% python3 -q
>>> import numpy as np
>>> np.set_printoptions(suppress=True, linewidth=160)
>>> def rd(a):
...     return np.round(a, 4) + 0
... 
>>> K = np.loadtxt("sample6.csv", delimiter=",")
>>> K
array([[-13.5001,  13.4214,  -4.513 ,   3.8807,  -1.4788],
       [ -2.5979,  -2.7144,  -6.698 ,  -5.7528, -17.5478],
       [ -4.6746,   5.9847,  -0.6777, -17.5467,   5.8299],
       [  5.6593, -16.9629,   8.7983,   0.3363,   1.6458],
       [  6.6126,  11.6337, -11.611 ,   6.5083,   6.6148],
       [ -4.0629,   5.6353,   7.041 ,  11.1664,  13.3219],
       [-10.4904,  -4.7393,   1.1653, -10.8739, -12.1611],
       [ -5.2816,   3.8285,  -8.7873, -10.7637,  12.8209],
       [ -1.7961, -10.4516,  -6.8595,  -8.2951,  13.1026],
       [  0.7896,   0.8821,   1.589 , -15.3203, -12.7029],
       [  1.4655,   3.3693,   6.862 ,   5.8627, -17.4655],
       [-14.7744,  -4.6461,   1.8462,  12.3634,   1.9666],
       [  9.3651,  13.0632,  -3.0761,   8.5144,  -7.726 ],
       [ -1.321 , -17.3029,  -6.9764,   6.6952,  -2.317 ],
       [  3.2037,  10.1611,  -5.3479,  -8.3167,  13.7376],
       [ 15.8315,  10.8633,   2.7618,   0.4492,   4.8499],
       [ 12.156 ,   2.6936,  13.4312,   7.8595,   1.6747],
       [-19.4065,  -0.626 ,  -1.0282,  -0.6974,  -4.6316],
       [  7.3263,   2.0222,  -0.9908,   2.6363,  18.284 ],
       [ -2.969 ,   4.5513, -18.7985,   3.3378,  -2.4384],
       [ 10.2659, -10.9073,  -0.4253,  -7.4801, -10.932 ],
       [ -1.7995, -17.1467,   8.8238,  -3.7815,   3.255 ],
       [  3.3855,  -4.9   ,   7.0091, -14.0979,  10.8005],
       [ -9.5203,  14.4767,  -4.9983,   8.6142,  -0.776 ],
       [ -7.0802,  -6.0053,  -7.6966,   3.0703, -15.657 ],
       [  6.1906,  14.6368,  -3.4993, -11.4184,   2.1945],
       [  7.3451,  -8.8932,  -6.2078,  10.9052, -10.4643],
       [  4.059 ,  11.4399,  -5.3116,  14.9413,   1.0943],
       [  4.5111,  10.7128, -14.6241,  -0.6627,   7.1122],
       [  3.0509,  -4.0673, -18.2057,  -4.0928,   5.094 ],
       [  6.8875,   6.3093, -16.6408,  -1.5028,   5.7947],
       [ -1.0379, -14.0005,  -8.232 ,  11.5696,   1.1353],
       [  9.8655,   8.1513,  -0.5221,  10.9644,  10.7581],
       [  5.2342,   7.6717,  15.4922,   0.2861,  -8.5824],
       [ -4.8189,   9.3171, -15.5634,  -6.3977,   2.6115],
       [  6.0558,  12.2139,   8.1166, -10.6712,  -5.8646],
       [  3.1066,  15.7103,  -5.438 ,  10.6186,  -1.0997]])
>>> P = K @ np.linalg.solve(K.T @ K, K.T)
>>> np.allclose(P @ P, P)
True
>>> np.linalg.matrix_rank(np.eye(37) - P)
np.int64(32)
>>> rd(P @ K[:, 3])
array([  3.8807,  -5.7528, -17.5467,   0.3363,   6.5083,  11.1664, -10.8739, -10.7637,  -8.2951, -15.3203,   5.8627,  12.3634,   8.5144,   6.6952,  -8.3167,
         0.4492,   7.8595,  -0.6974,   2.6363,   3.3378,  -7.4801,  -3.7815, -14.0979,   8.6142,   3.0703, -11.4184,  10.9052,  14.9413,  -0.6627,  -4.0928,
        -1.5028,  11.5696,  10.9644,   0.2861,  -6.3977, -10.6712,  10.6186])
